$ python3 -q
>>> import numpy as np
>>> np.set_printoptions(suppress=True, linewidth=160)
>>> M2 = np.array([[1, 1, 0, 1], [4, 1, 1, 5], [2, 3, 0, 4], [1, 3, 0, 4]])
>>> F = np.triu(M2)
>>> F
array([[1, 1, 0, 1],
       [0, 1, 1, 5],
       [0, 0, 0, 4],
       [0, 0, 0, 4]])
>>> # rows 2 and 3 are equal
>>> np.unique(F.round(6), axis=0).shape
(3, 4)
>>> np.linalg.lstsq(F[:-1].T, F[-1])[2]
np.int32(3)
>>> round(float(np.trace(np.linalg.pinv(F) @ F)), 2)
3.0
>>> np.round(F @ np.linalg.pinv(F) @ F, 2) + 0
array([[1., 1., 0., 1.],
       [0., 1., 1., 5.],
       [0., 0., 0., 4.],
       [0., 0., 0., 4.]])
>>> np.linalg.cond(F) > 100
np.True_
>>> [round(float(x), 2) for x in np.linalg.svd(F, compute_uv=False)[:3]]
[7.69, 1.46, 0.87]
>>> round(np.linalg.norm(F, 2) / np.linalg.norm(F), 2)
np.float64(0.98)
>>> Uu, s, VT = np.linalg.svd(F)
>>> s.round(2) + 0
array([7.69, 1.46, 0.87, 0.  ])
>>> np.argmax(s[:-1] / (s[1:] + 1e-6)) + 1
np.int64(3)
>>> M2 = Uu[:, :3] @ np.diag(s[:3]) @ VT[:3]
>>> np.linalg.matrix_rank(F, rtol=0.05)
np.int64(3)
>>> M2.round(2) + 0
array([[1., 1., 0., 1.],
       [0., 1., 1., 5.],
       [0., 0., 0., 4.],
       [0., 0., 0., 4.]])
>>> round(float(np.abs(F - M2).max()), 2)
0.0
>>> round(np.linalg.norm(F - M2) / np.linalg.norm(F), 2)
np.float64(0.0)
>>> np.round(np.linalg.det(F[::-1]), 2)
np.float64(0.0)
>>> np.round(np.linalg.det(2 * F), 2), np.round(np.linalg.det(F), 2)
(np.float64(0.0), np.float64(0.0))
>>> np.round(np.linalg.det(F.T), 2)
np.float64(0.0)
>>> np.einsum("ii->", F)
np.int64(6)
>>> np.poly(F)
array([ 1., -6.,  9., -4.,  0.])
>>> np.kron(np.eye(2, dtype=int), F)
array([[1, 1, 0, 1, 0, 0, 0, 0],
       [0, 1, 1, 5, 0, 0, 0, 0],
       [0, 0, 0, 4, 0, 0, 0, 0],
       [0, 0, 0, 4, 0, 0, 0, 0],
       [0, 0, 0, 0, 1, 1, 0, 1],
       [0, 0, 0, 0, 0, 1, 1, 5],
       [0, 0, 0, 0, 0, 0, 0, 4],
       [0, 0, 0, 0, 0, 0, 0, 4]])
>>> Uu, s, VT = np.linalg.svd(F)
>>> V = VT[:(s > 1e-8).sum()]
>>> rng = np.random.default_rng(7363)
>>> vec = F[1] + 5 * F[3] + rng.integers(2) * np.eye(4)[1]
>>> vec
array([ 0.,  2.,  1., 25.])
>>> np.round(V.T @ V, 2) + 0
array([[ 0.67,  0.33, -0.33,  0.  ],
       [ 0.33,  0.67,  0.33,  0.  ],
       [-0.33,  0.33,  0.67,  0.  ],
       [ 0.  ,  0.  ,  0.  ,  1.  ]])
>>> np.round(np.linalg.norm(vec - V.T @ V @ vec), 2)
np.float64(0.58)
>>> K = np.load("x.npy")
>>> K.round(2)
array([[0.33, 0.  , 0.  , 0.17, 0.  , 0.  , 0.  , 0.17, 0.17, 0.  , 0.17, 0.  ],
       [0.2 , 0.4 , 0.  , 0.  , 0.2 , 0.2 , 0.  , 0.  , 0.  , 0.  , 0.  , 0.  ],
       [0.  , 0.  , 0.25, 0.  , 0.  , 0.  , 0.  , 0.25, 0.25, 0.25, 0.  , 0.  ],
       [0.17, 0.  , 0.  , 0.17, 0.  , 0.17, 0.  , 0.17, 0.17, 0.  , 0.17, 0.  ],
       [0.  , 0.  , 0.  , 0.  , 0.25, 0.25, 0.25, 0.25, 0.  , 0.  , 0.  , 0.  ],
       [0.14, 0.  , 0.  , 0.  , 0.14, 0.29, 0.  , 0.  , 0.14, 0.  , 0.14, 0.14],
       [0.25, 0.  , 0.  , 0.25, 0.  , 0.  , 0.25, 0.  , 0.  , 0.25, 0.  , 0.  ],
       [0.  , 0.  , 0.  , 0.  , 0.  , 0.  , 0.  , 1.  , 0.  , 0.  , 0.  , 0.  ],
       [0.  , 0.33, 0.  , 0.  , 0.  , 0.  , 0.33, 0.  , 0.33, 0.  , 0.  , 0.  ],
       [0.  , 0.  , 0.  , 0.  , 0.  , 0.  , 0.  , 0.  , 0.  , 1.  , 0.  , 0.  ],
       [0.25, 0.  , 0.  , 0.25, 0.  , 0.  , 0.  , 0.  , 0.  , 0.  , 0.25, 0.25],
       [0.17, 0.  , 0.  , 0.  , 0.  , 0.  , 0.  , 0.17, 0.17, 0.17, 0.17, 0.17]])
>>> round(float(np.trace(K)), 2)
4.69
>>> round(float(np.linalg.det(K)), 2)
-0.0
>>> np.round((K - K.T) / 2, 2)
array([[ 0.  , -0.1 ,  0.  ,  0.  ,  0.  , -0.07, -0.12,  0.08,  0.08,  0.  , -0.04, -0.08],
       [ 0.1 ,  0.  ,  0.  ,  0.  ,  0.1 ,  0.1 ,  0.  ,  0.  , -0.17,  0.  ,  0.  ,  0.  ],
       [ 0.  ,  0.  ,  0.  ,  0.  ,  0.  ,  0.  ,  0.  ,  0.12,  0.12,  0.12,  0.  ,  0.  ],
       [ 0.  ,  0.  ,  0.  ,  0.  ,  0.  ,  0.08, -0.12,  0.08,  0.08,  0.  , -0.04,  0.  ],
       [ 0.  , -0.1 ,  0.  ,  0.  ,  0.  ,  0.05,  0.12,  0.12,  0.  ,  0.  ,  0.  ,  0.  ],
       [ 0.07, -0.1 ,  0.  , -0.08, -0.05,  0.  ,  0.  ,  0.  ,  0.07,  0.  ,  0.07,  0.07],
       [ 0.12,  0.  ,  0.  ,  0.12, -0.12,  0.  ,  0.  ,  0.  , -0.17,  0.12,  0.  ,  0.  ],
       [-0.08,  0.  , -0.12, -0.08, -0.12,  0.  ,  0.  ,  0.  ,  0.  ,  0.  ,  0.  , -0.08],
       [-0.08,  0.17, -0.12, -0.08,  0.  , -0.07,  0.17,  0.  ,  0.  ,  0.  ,  0.  , -0.08],
       [ 0.  ,  0.  , -0.12,  0.  ,  0.  ,  0.  , -0.12,  0.  ,  0.  ,  0.  ,  0.  , -0.08],
       [ 0.04,  0.  ,  0.  ,  0.04,  0.  , -0.07,  0.  ,  0.  ,  0.  ,  0.  ,  0.  ,  0.04],
       [ 0.08,  0.  ,  0.  ,  0.  ,  0.  , -0.07,  0.  ,  0.08,  0.08,  0.08, -0.04,  0.  ]])
>>> np.allclose(K, K.T)
False
